% python3 -q
>>> import numpy as np
>>> from numpy import linalg as LA
>>> np.set_printoptions(suppress=True, linewidth=160)
>>> out = np.array([[-3, 2, 1, 3],
...     [2, 0, -2, -3],
...     [-3, 1, -1, 1],
...     [1, -3, -1, -3],
...     [2, 1, -2, 0],
...     [0, -2, -1, 3]])
>>> basis = np.array([[1, 2, 1, 2, 2, 1, 2, 2, 2, 2],
...     [1, 1, 1, 2, 0, 0, 1, 1, 1, 0],
...     [2, 0, 2, 1, 2, 2, 2, 0, 0, 2],
...     [0, 0, 1, 2, 2, 2, 0, 2, 1, 0]])
>>> m1 = out @ basis
>>> m1
array([[  1,  -4,   4,   5,   2,   5,  -2,   2,  -1,  -4],
       [ -2,   4,  -5,  -4,  -6,  -8,   0,  -2,   1,   0],
       [ -4,  -5,  -3,  -3,  -6,  -3,  -7,  -3,  -4,  -8],
       [ -4,  -1,  -7, -11,  -6,  -7,  -3,  -7,  -4,   0],
       [ -1,   5,  -1,   4,   0,  -2,   1,   5,   5,   0],
       [ -4,  -2,  -1,   1,   4,   4,  -4,   4,   1,  -2]])
>>> # rows and columns are dependent
>>> W = np.array([[-2, -1],
...     [-2, 0],
...     [0, 0],
...     [-3, 2],
...     [0, 1],
...     [2, 1],
...     [1, 0],
...     [-1, 0],
...     [1, 3],
...     [-3, -3]])
>>> beta = np.array([-2, 3])
>>> act = np.maximum(m1 @ W + beta, 0)
>>> np.round((act > 0).mean(axis=0), 3)
array([0.667, 0.667])
>>> (act > 0).astype(int)
array([[1, 1],
       [0, 0],
       [1, 1],
       [1, 0],
       [0, 1],
       [1, 1]])
>>> basis = np.array([[1, 0], [2, 1]])
>>> W @ basis
array([[-4, -1],
       [-2,  0],
       [ 0,  0],
       [ 1,  2],
       [ 2,  1],
       [ 4,  1],
       [ 1,  0],
       [-1,  0],
       [ 7,  3],
       [-9, -3]])
>>> (act @ basis).round(6).argmax(axis=1)
array([0, 0, 0, 0, 0, 0])
>>> act @ basis
array([[62, 28],
       [ 0,  0],
       [43,  4],
       [27,  0],
       [50, 25],
       [66, 26]])
